% python3 -q
>>> import numpy as np
>>> np.set_printoptions(precision=3, suppress=True, linewidth=160)
>>> def tidy(a):
...     return np.round(a, 3) + 0
... 
>>> W0 = np.array([[6, 2, 1], [4, 3, 8]])
>>> W0
array([[6, 2, 1],
       [4, 3, 8]])
>>> ang = np.radians(45)
>>> Rm = np.eye(3)
>>> Rm[1, 1] = Rm[0, 0] = np.cos(ang)
>>> Rm[1, 0], Rm[0, 1] = -np.sin(ang), np.sin(ang)
>>> tidy(Rm)
array([[ 0.707,  0.707,  0.   ],
       [-0.707,  0.707,  0.   ],
       [ 0.   ,  0.   ,  1.   ]])
>>> other = W0 @ Rm.T
>>> tidy(other)
array([[ 5.657, -2.828,  1.   ],
       [ 4.95 , -0.707,  8.   ]])
>>> tidy(np.linalg.svd(W0, compute_uv=False)), tidy(np.linalg.svd(other, compute_uv=False))
(array([10.485,  4.478]), array([10.485,  4.478]))
>>> print(np.allclose(W0 @ W0.T, other @ other.T))
True
>>> tidy(np.linalg.det(Rm)), tidy(np.trace(Rm))
(np.float64(1.0), np.float64(2.414))
>>> np.allclose(np.linalg.norm(W0, axis=1), np.linalg.norm(other, axis=1))
True
>>> M = np.array([[8.0, 5.0, -3.0], [-16.0, -10.0, 6.0], [-2.0, -1.0, 1.0]])
>>> hat = np.triu(np.array([[1, 2, 1], [2, -2, 2], [3, 2, -2]]), 1) + np.eye(3)
>>> other = hat @ M @ np.linalg.inv(hat)
>>> other
array([[-26.,  36., -36.],
       [-20.,  28., -28.],
       [ -2.,   3.,  -3.]])
>>> np.linalg.matrix_rank(other)
np.int64(2)
>>> np.trace(other), np.trace(M)
(np.float64(-1.0), np.float64(-1.0))
>>> np.allclose(other, other.T)
False
>>> tidy(np.linalg.matrix_power(other, 4))
array([[ 136., -180.,  180.],
       [  88., -116.,  116.],
       [  -2.,    3.,   -3.]])
>>> np.trace(other)
np.float64(-1.0)
>>> (other + other.T) / 2
array([[-26. ,   8. , -19. ],
       [  8. ,  28. , -12.5],
       [-19. , -12.5,  -3. ]])
>>> other @ other
array([[ 28., -36.,  36.],
       [ 16., -20.,  20.],
       [ -2.,   3.,  -3.]])
>>> tidy(np.sort(np.abs(np.linalg.eigvals(other))))
array([0., 1., 2.])
>>> (other - other.T) / 2
array([[  0. ,  28. , -17. ],
       [-28. ,   0. , -15.5],
       [ 17. ,  15.5,   0. ]])
